% ipython --no-banner

In [1]: import numpy as np

In [2]: from numpy import linalg as LA

In [3]: np.set_printoptions(precision=2, suppress=True, linewidth=160, floatmode="fixed")

In [4]: q, _ = LA.qr(np.array([[-0.5, -0.9, 0.8, -0.6, 0.3],
   ...:     [-1.9, 0.3, 1.9, -0.5, -1.1],
   ...:     [-0.6, 0.3, 0.4, 0.5, 0.2],
   ...:     [-0.1, -1.3, -1.4, -0.2, -0.8],
   ...:     [0.1, 0.6, 1.8, -0.4, 1.4]]))

In [5]: M = q[:, :4]

In [6]: M
Out[6]: 
array([[-0.24,  0.52,  0.63,  0.30],
       [-0.92, -0.14, -0.05, -0.35],
       [-0.29, -0.16, -0.22,  0.88],
       [-0.05,  0.75, -0.16, -0.10],
       [ 0.05, -0.35,  0.72, -0.03]])

In [7]: # orthonormal columns

In [8]: x = np.array([-5, -3, -3, -3])

In [9]: rhs = M @ x

In [10]: c, lr = np.zeros(4), 1 / LA.norm(M, 2) ** 2

In [11]: for i in range(60):
    ...:     c -= lr * M.T @ (M @ c - rhs)
    ...:     if i % 10 == 0: print(i, round(LA.norm(M @ c - rhs), 2))
    ...: 
0 0.0
10 0.0
20 0.0
30 0.0
40 0.0
50 0.0

In [12]: c
Out[12]: array([-5.00, -3.00, -3.00, -3.00])

In [13]: other = M / LA.norm(M, axis=1, keepdims=True)

In [14]: C2 = other @ other.T

In [15]: C2
Out[15]: 
array([[ 1.00,  0.01,  0.12,  0.39,  0.35],
       [ 0.01,  1.00, -0.01, -0.03, -0.02],
       [ 0.12, -0.01,  1.00, -0.21, -0.19],
       [ 0.39, -0.03, -0.21,  1.00, -0.61],
       [ 0.35, -0.02, -0.19, -0.61,  1.00]])

In [16]: (np.abs(C2) > 0.9).astype(int)
Out[16]: 
array([[1, 0, 0, 0, 0],
       [0, 1, 0, 0, 0],
       [0, 0, 1, 0, 0],
       [0, 0, 0, 1, 0],
       [0, 0, 0, 0, 1]])

In [17]: LA.norm(other, axis=1)
Out[17]: array([1.00, 1.00, 1.00, 1.00, 1.00])

In [18]: (C2 - 2 * np.eye(5)).round(6).argmax(axis=1)
Out[18]: array([3, 0, 0, 0, 0])

In [19]: np.argwhere(np.triu(np.abs(C2) > 0.95, 1))
Out[19]: array([], shape=(0, 2), dtype=int64)
